$ python -q
>>> import numpy as np
>>> from numpy import linalg as LA
>>> np.set_printoptions(suppress=True, linewidth=100)
>>> F = np.diag(np.array([0, 3, 2])) + -1 * np.eye(3, k=1) + -1 * np.eye(3, k=-1)
>>> F
array([[ 0., -1.,  0.],
       [-1.,  3., -1.],
       [ 0., -1.,  2.]])
>>> rng = np.random.default_rng(629)
>>> z = rng.permutation(3)
>>> other = F[:, z] * rng.choice([-1, 1], 3)
>>> other
array([[-1., -0.,  0.],
       [ 3.,  1., -1.],
       [-1., -2.,  0.]])
>>> left, _, Vh = LA.svd(F.T @ other)
>>> z
array([1, 2, 0])
>>> np.round(LA.lstsq(F, other)[0], 1) + 0
array([[ 0.,  0.,  1.],
       [ 1.,  0.,  0.],
       [ 0., -1.,  0.]])
>>> np.round(left @ Vh, 1) + 0
array([[ 0.,  0.,  1.],
       [ 1.,  0.,  0.],
       [ 0., -1.,  0.]])
>>> np.allclose(other @ other.T, other.T @ other)
False
>>> (other - other.T) / 2
array([[ 0. , -1.5,  0.5],
       [ 1.5,  0. ,  0.5],
       [-0.5, -0.5,  0. ]])
>>> np.allclose(other, other.T)
False
>>> round(np.abs(LA.eigvals(other)).max(), 1)
np.float64(2.0)
>>> np.round(LA.matrix_power(other, 3), 1)
array([[-1.,  0.,  0.],
       [ 9.,  5., -3.],
       [-3., -6.,  2.]])
>>> np.trace(F)
np.float64(5.0)
>>> F @ F
array([[ 1., -3.,  1.],
       [-3., 11., -5.],
       [ 1., -5.,  5.]])
>>> round(float(np.abs(LA.eigvals(F)).max()), 1)
3.8
>>> np.round(np.sort(np.abs(LA.eigvals(F))), 1)
array([0.3, 1.5, 3.8])
>>> (F - F.T) / 2
array([[0., 0., 0.],
       [0., 0., 0.],
       [0., 0., 0.]])
>>> np.round(LA.det(F), 1)
np.float64(-2.0)
>>> np.allclose(F @ F.T, F.T @ F)
True
>>> Z = np.array([[0.3, -0.3, 0.4], [0.2, -0.7, 1.0]])
>>> W0 = np.array([[4, 1],
...     [4, 5],
...     [5, 2],
...     [4, 5],
...     [3, 0],
...     [5, 1],
...     [3, 2],
...     [1, 0],
...     [4, 4],
...     [2, 5],
...     [0, 1],
...     [1, 4],
...     [1, 2],
...     [3, 4],
...     [5, 5]]) @ Z + 0.1 * rng.normal(size=(15, 3))
>>> W0.round(1)
array([[ 1.7, -1.8,  2.8],
       [ 2.2, -4.7,  6.8],
       [ 2. , -3. ,  4. ],
       [ 2.2, -4.7,  6.5],
       [ 0.9, -0.9,  1.1],
       [ 1.7, -2.1,  3.2],
       [ 1.2, -2.4,  3.3],
       [ 0.3, -0.4,  0.4],
       [ 2. , -4. ,  5.5],
       [ 1.6, -3.9,  5.8],
       [ 0.2, -0.8,  1.1],
       [ 1. , -3. ,  4.4],
       [ 0.6, -1.8,  2.4],
       [ 1.5, -3.6,  5.2],
       [ 2.5, -4.9,  7.1]])
>>> Z = W0[[3, 9]].astype(float)
>>> for _ in range(4):
...     z = LA.norm(W0[:, None] - Z, axis=-1).argmin(axis=1)
...     Z = np.array([W0[z == j].mean(axis=0) for j in range(2)])
... 
>>> z
array([1, 0, 1, 0, 1, 1, 1, 1, 0, 0, 1, 1, 1, 0, 0])
>>> np.abs(Z[1] - Z[0]).argmax()
np.int64(2)
>>> np.bincount(z)
array([6, 9])
>>> proj = W0 @ LA.solve(W0.T @ W0, W0.T)
>>> np.round(proj @ W0[:, 0], 1)
array([1.7, 2.2, 2. , 2.2, 0.9, 1.7, 1.2, 0.3, 2. , 1.6, 0.2, 1. , 0.6, 1.5, 2.5])
>>> np.round(np.diag(proj), 1) + 0
array([0.4, 0.2, 0.3, 0.3, 0.1, 0.3, 0.1, 0.1, 0.2, 0.3, 0. , 0.2, 0.2, 0.1, 0.2])
>>> np.round(LA.eigvalsh(proj), 1) + 0
array([0., 0., 0., 0., 0., 0., 0., 0., 0., 0., 0., 0., 1., 1., 1.])
>>> x0 = np.array([1, 7, 9])
>>> rhs = W0 @ x0
>>> np.round(LA.pinv(W0) @ W0, 1) + 0
array([[1., 0., 0.],
       [0., 1., 0.],
       [0., 0., 1.]])
>>> rhs = rhs + 0.3 * rng.normal(size=15)
>>> rhs.round(1)
array([14.3, 30.3, 17.4, 27.4,  5.7, 14.8, 14.1,  0.7, 23.6, 25.6,  4.8, 19.5,  9. , 23.6, 32.2])
>>> coef, *_ = LA.lstsq(W0, rhs)
>>> [round(float(LA.norm(LA.solve(W0.T @ W0 + lam * np.eye(3), W0.T @ rhs))), 2) for lam in (0, 1, 10, 100)]
[11.4, 3.71, 3.42, 2.89]
>>> left, sig, Vh = LA.svd(W0)
>>> sig.round(1)
array([22. ,  1.4,  0.4])
>>> other = left[:, :1] @ np.diag(sig[:1]) @ Vh[:1]
>>> np.round(LA.norm(W0 - other) / LA.norm(W0), 1)
np.float64(0.1)
>>> LA.matrix_rank(other)
np.int64(1)
>>> arr = np.load("sample2.npy")
>>> arr
array([[-1.3, -1.4, -1.9],
       [ 1.4,  1.3,  2. ],
       [ 1.2,  1.2,  1.8],
       [ 2.8,  2.8,  4.3],
       [-1.7, -1.8, -2.6],
       [ 3.7,  3.7,  5.6],
       [ 2.6,  2.7,  4. ],
       [ 3. ,  3.1,  4.7],
       [-0.9, -1. , -1.4],
       [-1.3, -1.5, -2. ],
       [ 1.3,  1.4,  2.2],
       [ 4.1,  4.3,  6.5],
       [ 0.5,  0.7,  0.7],
       [ 0.8,  0.5,  0.8]])
>>> z = arr[:, 0] > np.median(arr[:, 0])
>>> f = arr[z].mean(axis=0) - arr[~z].mean(axis=0)
>>> z.astype(int)
array([0, 1, 0, 1, 0, 1, 1, 1, 0, 0, 1, 1, 0, 0])
>>> f.round(1)
array([3.1, 3.2, 4.8])
>>> round(float((((arr - arr.mean(axis=0)) @ f > 0) == z).mean()), 1)
0.9
